% python3 -q
>>> import numpy as np
>>> np.set_printoptions(precision=3, suppress=True, linewidth=140)
>>> mat = np.load("arr.npy")
>>> mat
array([[ -5,   1,  -9,  -7,   4,  -8,  -8,   5,   4],
       [ -7,  -7,   0,   8,  -9,  -9,   0,   2,   9],
       [  5,  -7,   4,   4,   1,   8,   7,  -5,  -8],
       [  7,   3,  -7,  -4,   5,   3,  -7,   9,   9],
       [ -7,  -7,   6,  -7,  -5,  -2,  -8,  -3,   1],
       [  2,  -5,   2,   5,  -4,  -8,   3,   4,   3],
       [ -8,  -7,   5,   1,   2,   8,   9,   1,   2],
       [  2,   8,  -9, -15,  13,   1,  -8,   3,  -5]])
>>> # rows and columns are dependent
>>> np.abs(mat).max()
np.int64(15)
>>> np.round(np.linalg.svd(mat, compute_uv=False), 3) + 0
array([36.124, 27.557, 18.346, 14.467, 10.734,  8.268,  5.118,  0.   ])
>>> print(np.diff(mat, axis=0))
[[ -2  -8   9  15 -13  -1   8  -3   5]
 [ 12   0   4  -4  10  17   7  -7 -17]
 [  2  10 -11  -8   4  -5 -14  14  17]
 [-14 -10  13  -3 -10  -5  -1 -12  -8]
 [  9   2  -4  12   1  -6  11   7   2]
 [-10  -2   3  -4   6  16   6  -3  -1]
 [ 10  15 -14 -16  11  -7 -17   2  -7]]
>>> round(np.linalg.norm(mat), 3)
np.float64(53.104)
>>> left, sig, VT = np.linalg.svd(mat)
>>> np.argmax(sig[:-1] / (sig[1:] + 1e-6)) + 1
np.int64(7)
>>> out = left[:, :7] @ np.diag(sig[:7]) @ VT[:7]
>>> np.round(np.linalg.norm(mat - out) / np.linalg.norm(mat), 3)
np.float64(0.0)
>>> round(float(np.linalg.norm(mat - out, 2)), 3), np.round(sig[7], 3)
(0.0, np.float64(0.0))
>>> out.round(3) + 0
array([[ -5.,   1.,  -9.,  -7.,   4.,  -8.,  -8.,   5.,   4.],
       [ -7.,  -7.,   0.,   8.,  -9.,  -9.,   0.,   2.,   9.],
       [  5.,  -7.,   4.,   4.,   1.,   8.,   7.,  -5.,  -8.],
       [  7.,   3.,  -7.,  -4.,   5.,   3.,  -7.,   9.,   9.],
       [ -7.,  -7.,   6.,  -7.,  -5.,  -2.,  -8.,  -3.,   1.],
       [  2.,  -5.,   2.,   5.,  -4.,  -8.,   3.,   4.,   3.],
       [ -8.,  -7.,   5.,   1.,   2.,   8.,   9.,   1.,   2.],
       [  2.,   8.,  -9., -15.,  13.,   1.,  -8.,   3.,  -5.]])
>>> print(np.linalg.matrix_rank(mat, rtol=0.05))
7
>>> print(round(np.abs(mat - out).max(), 3))
0.0
>>> round(float(np.trace(np.linalg.pinv(mat) @ mat)), 3)
7.0
>>> print(np.linalg.lstsq(mat[:-1].T, mat[-1])[2])
7
>>> np.allclose(mat[:-1].T @ np.linalg.lstsq(mat[:-1].T, mat[-1])[0], mat[-1])
True
>>> ang = np.deg2rad(135)
>>> arr = np.eye(4)
>>> arr[np.ix_([2, 0], [2, 0])] = [[np.cos(ang), -np.sin(ang)], [np.sin(ang), np.cos(ang)]]
>>> arr
array([[-0.707,  0.   ,  0.707,  0.   ],
       [ 0.   ,  1.   ,  0.   ,  0.   ],
       [-0.707,  0.   , -0.707,  0.   ],
       [ 0.   ,  0.   ,  0.   ,  1.   ]])
>>> f = np.array([0, 0, 3, 1])
>>> out = arr + np.outer(f, np.eye(4)[3])
>>> np.linalg.matrix_rank(np.linalg.inv(out) - np.linalg.inv(arr), tol=1e-8)
np.int64(1)
>>> out
array([[-0.707,  0.   ,  0.707,  0.   ],
       [ 0.   ,  1.   ,  0.   ,  0.   ],
       [-0.707,  0.   , -0.707,  3.   ],
       [ 0.   ,  0.   ,  0.   ,  2.   ]])
>>> out = arr / np.sqrt((arr ** 2).mean(axis=1, keepdims=True))
>>> np.linalg.matrix_rank(arr - arr.mean(axis=1, keepdims=True))
np.int64(3)
>>> np.round(arr - arr.mean(axis=1, keepdims=True), 3) + 0
array([[-0.707,  0.   ,  0.707,  0.   ],
       [-0.25 ,  0.75 , -0.25 , -0.25 ],
       [-0.354,  0.354, -0.354,  0.354],
       [-0.25 , -0.25 , -0.25 ,  0.75 ]])
>>> print(out[1])
[0. 2. 0. 0.]
>>> np.linalg.matrix_rank(out) == np.linalg.matrix_rank(arr)
np.True_
>>> out = arr / np.linalg.norm(arr, axis=1, keepdims=True)
>>> C2 = out @ out.T
>>> (np.abs(C2) > 0.9).astype(int)
array([[1, 0, 0, 0],
       [0, 1, 0, 0],
       [0, 0, 1, 0],
       [0, 0, 0, 1]])
>>> C2.round(3) + 0
array([[1., 0., 0., 0.],
       [0., 1., 0., 0.],
       [0., 0., 1., 0.],
       [0., 0., 0., 1.]])
>>> C2[2].round(3) + 0
array([0., 0., 1., 0.])
>>> (C2 - 2 * np.eye(4)).round(6).argmax(axis=1)
array([1, 0, 0, 0])
>>> m1 = np.load("layer4.npy")
>>> print(m1)
[[ 1  1  1  1 -1 -1 -1 -1]
 [ 1 -1 -1  1 -1  1  1 -1]
 [ 1 -1  1 -1  1 -1  1 -1]
 [ 1  1 -1 -1 -1 -1  1  1]]
>>> W1 = np.array([[-2, 2, 2, -1, -2],
...     [-1, -1, 0, 0, -1],
...     [1, -2, 2, 1, -2],
...     [1, 0, -2, -2, 1],
...     [0, -2, 1, -2, -1],
...     [1, 0, 2, -2, 2],
...     [2, 1, 0, 2, -1],
...     [0, 2, 0, -1, -2]])
>>> c = np.array([-8, 3, -7, -9, 8])
>>> hid = np.maximum(m1 @ W1 + c, 0)
>>> (hid > 0).mean(axis=0)
array([0., 1., 0., 0., 1.])
>>> Z = np.array([[5, 1], [2, 7], [9, 2], [1, 2], [4, 8]])
>>> print(hid @ Z)
[[ 26  55]
 [ 74 175]
 [ 10  23]
 [ 30  93]]
>>> K = np.load("block17.npy")
>>> K
array([[ 2.982, -2.049, -2.992, -1.018,  2.061,  0.068, -2.054,  1.15 ,  1.986,  0.84 ,  3.101, -1.181],
       [ 2.934, -2.026, -2.955, -0.956,  2.075, -0.16 , -1.893,  0.972,  1.877,  0.79 ,  2.974, -1.006],
       [ 3.076, -2.145, -2.874, -0.995,  1.847, -0.072, -2.237,  1.019,  2.022,  0.933,  3.037, -1.046],
       [ 2.993, -2.063, -3.011, -0.947,  1.949, -0.032, -2.068,  0.893,  2.173,  0.871,  3.013, -0.995],
       [ 2.815, -2.03 , -2.935, -0.953,  1.949, -0.122, -2.057,  0.851,  1.958,  0.927,  3.039, -1.084],
       [ 3.188, -2.081, -3.091, -0.996,  1.914, -0.14 , -2.052,  1.107,  1.904,  1.001,  3.232, -1.012],
       [ 3.03 , -2.014, -2.835, -0.992,  2.058, -0.002, -1.942,  0.756,  2.031,  0.943,  2.863, -0.846],
       [ 2.912, -1.878, -3.037, -0.994,  1.863,  0.06 , -1.953,  1.025,  1.998,  1.   ,  3.003, -1.044],
       [ 3.041, -1.923, -3.035, -1.153,  1.796, -0.189, -2.005,  0.913,  2.096,  0.947,  2.906, -0.912],
       [ 2.875, -2.021, -3.068, -1.023,  1.799, -0.025, -1.825,  0.972,  1.991,  1.222,  3.01 , -1.099],
       [ 2.991, -1.881, -3.197, -0.982,  1.956, -0.037, -2.   ,  0.972,  2.093,  1.008,  2.886, -1.064],
       [ 3.065, -2.064, -2.874, -0.999,  2.016,  0.095, -1.925,  0.949,  2.18 ,  0.977,  3.087, -0.972],
       [ 2.81 , -2.042, -3.023, -1.008,  1.842, -0.288, -1.976,  1.109,  1.913,  1.022,  2.903, -0.963],
       [ 3.018, -1.961, -3.009, -0.847,  1.697,  0.053, -1.934,  1.095,  1.944,  1.027,  3.012, -1.025],
       [ 2.848,  2.976, -2.05 , -1.68 ,  3.029,  0.848,  1.98 ,  2.922,  0.213, -1.951,  0.934,  3.2  ],
       [ 2.973,  3.159, -1.951, -1.971,  2.851,  1.068,  2.058,  3.245, -0.173, -1.964,  1.015,  2.983],
       [ 2.917,  2.936, -1.943, -2.099,  2.975,  0.998,  1.985,  3.047, -0.082, -2.16 ,  0.846,  2.744],
       [ 3.044,  2.965, -1.841, -1.826,  2.991,  0.866,  2.281,  3.058, -0.124, -2.096,  0.962,  2.958],
       [ 2.985,  3.032, -1.98 , -1.901,  3.033,  1.011,  2.131,  2.987,  0.038, -1.962,  0.933,  2.947],
       [ 3.007,  3.069, -1.855, -1.919,  2.973,  1.089,  2.06 ,  2.943,  0.032, -2.168,  1.091,  3.085],
       [ 2.802,  2.911, -1.888, -2.11 ,  3.005,  1.021,  1.971,  2.809, -0.037, -2.06 ,  0.939,  3.055],
       [ 3.162,  3.021, -1.922, -1.955,  3.071,  0.843,  1.995,  3.063, -0.081, -2.027,  0.958,  2.953],
       [ 3.163,  3.015, -1.953, -1.924,  3.137,  0.915,  1.989,  2.973, -0.126, -2.195,  0.915,  3.016],
       [ 3.165,  2.956, -2.001, -1.921,  2.93 ,  0.957,  1.968,  3.024, -0.02 , -2.007,  1.155,  3.088],
       [ 3.19 ,  2.896, -2.112, -2.248,  3.198,  0.908,  2.055,  3.095,  0.036, -1.796,  0.941,  3.146],
       [ 3.138,  2.883, -2.124, -2.023,  3.15 ,  0.98 ,  1.969,  3.027, -0.004, -2.001,  0.981,  3.165],
       [ 2.936,  2.987, -1.987, -2.095,  3.156,  1.023,  2.055,  2.988, -0.078, -2.052,  1.036,  2.942],
       [ 3.052,  2.973, -1.895, -1.936,  2.982,  0.9  ,  1.95 ,  3.229, -0.113, -1.89 ,  1.16 ,  2.898]])
>>> np.linalg.matrix_rank(mat, rtol=0.1)
np.int64(7)
>>> np.argsort(-np.linalg.norm(mat, axis=0).round(6), kind="stable")[:3]
array([3, 6, 5])
>>> print(np.linalg.cond(mat) > 100)
True
>>> round(float(np.linalg.norm(mat, 2) / np.linalg.norm(mat)), 3)
0.68
>>> np.round(np.linalg.norm(K[0], 1), 3), round(np.linalg.norm(K[0], np.inf), 3)
(np.float64(21.482), np.float64(3.101))
>>> round(np.linalg.norm(K) ** 2 / np.linalg.norm(K, 2) ** 2, 3)
np.float64(1.555)
>>> np.linalg.norm(K, axis=1).argmax()
np.int64(24)
>>> round(float(np.linalg.norm(K, 1)), 3), np.round(np.linalg.norm(K, np.inf), 3)
(84.112, np.float64(25.621))
>>> np.linalg.norm(K, axis=0)
array([15.907, 13.474, 13.411,  8.275, 13.438,  3.629, 10.664, 11.932,  7.545,  8.405, 11.848, 11.911])
>>> Xs = (K - K.mean(axis=0)) / K.std(axis=0)
>>> Xs.std(axis=0)
array([1., 1., 1., 1., 1., 1., 1., 1., 1., 1., 1., 1.])
>>> c = np.linalg.lstsq(np.delete(Xs, 9, axis=1), Xs[:, 9])[0]
>>> print(np.abs(c).argmax())
1
>>> O, R = np.linalg.qr(K)
>>> O.shape, R.shape
((28, 12), (12, 12))
>>> np.allclose(R.T @ R, K.T @ K)
True
>>> round(float(abs(R[0, 0])), 3), round(np.linalg.norm(K[:, 0]), 3)
(15.907, np.float64(15.907))
>>> data = np.load("out13.npy")
>>> data
array([[0.167, 0.056, 0.   , 0.   , 0.111, 0.111, 0.111, 0.   , 0.111, 0.167, 0.167],
       [0.095, 0.19 , 0.095, 0.   , 0.095, 0.143, 0.095, 0.048, 0.095, 0.048, 0.095],
       [0.125, 0.125, 0.167, 0.   , 0.083, 0.042, 0.083, 0.125, 0.125, 0.042, 0.083],
       [0.091, 0.091, 0.091, 0.091, 0.136, 0.091, 0.045, 0.136, 0.045, 0.091, 0.091],
       [0.15 , 0.05 , 0.15 , 0.   , 0.15 , 0.05 , 0.1  , 0.05 , 0.15 , 0.   , 0.15 ],
       [0.095, 0.048, 0.143, 0.048, 0.095, 0.095, 0.048, 0.095, 0.143, 0.095, 0.095],
       [0.143, 0.143, 0.   , 0.214, 0.071, 0.071, 0.143, 0.071, 0.071, 0.   , 0.071],
       [0.077, 0.115, 0.077, 0.077, 0.038, 0.038, 0.077, 0.154, 0.115, 0.115, 0.115],
       [0.053, 0.053, 0.   , 0.158, 0.105, 0.105, 0.   , 0.158, 0.105, 0.158, 0.105],
       [0.111, 0.111, 0.   , 0.056, 0.   , 0.056, 0.056, 0.111, 0.167, 0.222, 0.111],
       [0.087, 0.043, 0.13 , 0.043, 0.043, 0.087, 0.087, 0.087, 0.087, 0.13 , 0.174]])
>>> out = np.linalg.inv(data)
>>> np.round(np.linalg.slogdet(data)[0], 3)
np.float64(1.0)
>>> round(np.linalg.det(data) * np.linalg.det(out), 3)
np.float64(1.0)
>>> np.round(data @ out, 3) + 0
array([[1., 0., 0., 0., 0., 0., 0., 0., 0., 0., 0.],
       [0., 1., 0., 0., 0., 0., 0., 0., 0., 0., 0.],
       [0., 0., 1., 0., 0., 0., 0., 0., 0., 0., 0.],
       [0., 0., 0., 1., 0., 0., 0., 0., 0., 0., 0.],
       [0., 0., 0., 0., 1., 0., 0., 0., 0., 0., 0.],
       [0., 0., 0., 0., 0., 1., 0., 0., 0., 0., 0.],
       [0., 0., 0., 0., 0., 0., 1., 0., 0., 0., 0.],
       [0., 0., 0., 0., 0., 0., 0., 1., 0., 0., 0.],
       [0., 0., 0., 0., 0., 0., 0., 0., 1., 0., 0.],
       [0., 0., 0., 0., 0., 0., 0., 0., 0., 1., 0.],
       [0., 0., 0., 0., 0., 0., 0., 0., 0., 0., 1.]])
>>> np.round(np.linalg.cond(data), 3)
np.float64(120.03)
>>> data.sum(axis=0)
array([1.194, 1.025, 0.853, 0.687, 0.93 , 0.889, 0.845, 1.035, 1.215, 1.068, 1.258])
>>> np.count_nonzero(data)
np.int64(108)
>>> np.linalg.svd(data, compute_uv=False)
array([1.015, 0.303, 0.256, 0.216, 0.172, 0.14 , 0.102, 0.074, 0.052, 0.013, 0.008])
